% python3 -q
>>> import numpy as np
>>> import numpy.linalg as la
>>> np.set_printoptions(suppress=True, linewidth=200)
>>> rd = lambda a: np.round(a, 2) + 0
>>> A = np.array([[2, 6, -2, -2, -6, 2],
...     [4, -4, 0, -4, 4, 0],
...     [-6, 0, -2, 6, 0, 2],
...     [1, 3, -1, -1, -3, 1],
...     [2, -2, 0, -2, 2, 0],
...     [-3, 0, -1, 3, 0, 1]])
>>> # looks like rank 3
>>> left, sigma, VT = la.svd(A)
>>> rd(sigma)
array([12.43, 11.19,  3.18,  0.  ,  0.  ,  0.  ])
>>> np.argmax(sigma[:-1] / (sigma[1:] + 1e-6)) + 1
np.int64(3)
>>> Y = left[:, :3] @ np.diag(sigma[:3]) @ VT[:3]
>>> la.matrix_rank(Y)
np.int64(3)
>>> la.matrix_rank(A, rtol=0.05)
np.int64(3)
>>> rd(Y)
array([[ 2.,  6., -2., -2., -6.,  2.],
       [ 4., -4.,  0., -4.,  4.,  0.],
       [-6.,  0., -2.,  6.,  0.,  2.],
       [ 1.,  3., -1., -1., -3.,  1.],
       [ 2., -2.,  0., -2.,  2.,  0.],
       [-3.,  0., -1.,  3.,  0.,  1.]])
>>> rd(la.norm(A - Y, 2)), rd(sigma[3])
(np.float64(0.0), np.float64(0.0))
>>> u = np.array([2, 1, 0])
>>> np.correlate(A[2], A[3], "full")
array([ -6,  18,   4,  18, -34,  -8, -18,  14,   4,   6,   2])
>>> np.array([np.convolve(row, u, "same") for row in A])
array([[ 14,   2,  -6, -14,  -2,   2],
       [ -4,  -4,  -8,   4,   4,   0],
       [ -6,  -4,  10,   6,   4,   2],
       [  7,   1,  -3,  -7,  -1,   1],
       [ -2,  -2,  -4,   2,   2,   0],
       [ -3,  -2,   5,   3,   2,   1]])
>>> np.convolve(A[2], u)
array([-12,  -6,  -4,  10,   6,   4,   2,   0])
>>> rd(np.trace(la.pinv(A) @ A))
np.float64(3.0)
>>> rd(la.norm(A, "nuc"))
np.float64(26.81)
>>> la.norm(A, axis=1).argmax()
np.int64(0)
>>> rd(la.norm(A, axis=0))
array([8.37, 8.06, 3.16, 8.37, 8.06, 3.16])
>>> rd(la.norm(A[3] - A[4]))
np.float64(7.35)
>>> F = np.load("layer11.npy")
>>> F
array([[1.02, 2.  ],
       [1.  , 2.02]])
>>> np.allclose(F, F.T)
False
>>> rd(la.det(F))
np.float64(0.06)
>>> rd(la.matrix_power(F, 4))
array([[27.73, 55.45],
       [27.73, 55.45]])
>>> assert F == F.T
Traceback (most recent call last):
  File "<python-input-28>", line 1, in <module>
    assert F == F.T
           ^^^^^^^^
ValueError: The truth value of an array with more than one element is ambiguous. Use a.any() or a.all()
>>> (F + F.T) / 2
array([[1.02, 1.5 ],
       [1.5 , 2.02]])
>>> rd(np.sort(np.abs(la.eigvals(F))))
array([0.02, 3.02])
>>> m1 = np.loadtxt("mat.csv", delimiter=",")
>>> m1
array([[7., 3., 1.],
       [1., 6., 5.],
       [2., 2., 6.]])
>>> A.reshape(2, -1)
array([[ 2,  6, -2, -2, -6,  2,  4, -4,  0, -4,  4,  0, -6,  0, -2,  6,  0,  2],
       [ 1,  3, -1, -1, -3,  1,  2, -2,  0, -2,  2,  0, -3,  0, -1,  3,  0,  1]])
>>> A.reshape(6, 7)
Traceback (most recent call last):
  File "<python-input-34>", line 1, in <module>
    A.reshape(6, 7)
    ~~~~~~~~~^^^^^^
ValueError: cannot reshape array of size 36 into shape (6,7)
>>> blk = A.reshape(6, 2, -1)
>>> blk[:, 0]
array([[ 2,  6, -2],
       [ 4, -4,  0],
       [-6,  0, -2],
       [ 1,  3, -1],
       [ 2, -2,  0],
       [-3,  0, -1]])
>>> np.einsum("ihd,jhd->hij", blk, blk).shape
(2, 6, 6)
>>> np.swapaxes(blk, 1, 2)[0]
array([[ 2, -2],
       [ 6, -6],
       [-2,  2]])
>>> Y = np.array([[0, 0], [0, -1]])
>>> C = np.kron(Y, m1)
>>> C
array([[ 0.,  0.,  0.,  0.,  0.,  0.],
       [ 0.,  0.,  0.,  0.,  0.,  0.],
       [ 0.,  0.,  0.,  0.,  0.,  0.],
       [ 0.,  0.,  0., -7., -3., -1.],
       [ 0.,  0.,  0., -1., -6., -5.],
       [ 0.,  0.,  0., -2., -2., -6.]])
>>> [round(float(x), 2) for x in la.svd(C, compute_uv=False)[:3]]
[11.07, 5.86, 2.84]
>>> np.argsort(-la.norm(C, axis=0).round(6), kind="stable")[:3]
array([5, 3, 4])
>>> rd(la.norm(C, 2) / la.norm(C))
np.float64(0.86)
>>> la.cond(C) > 100
np.True_
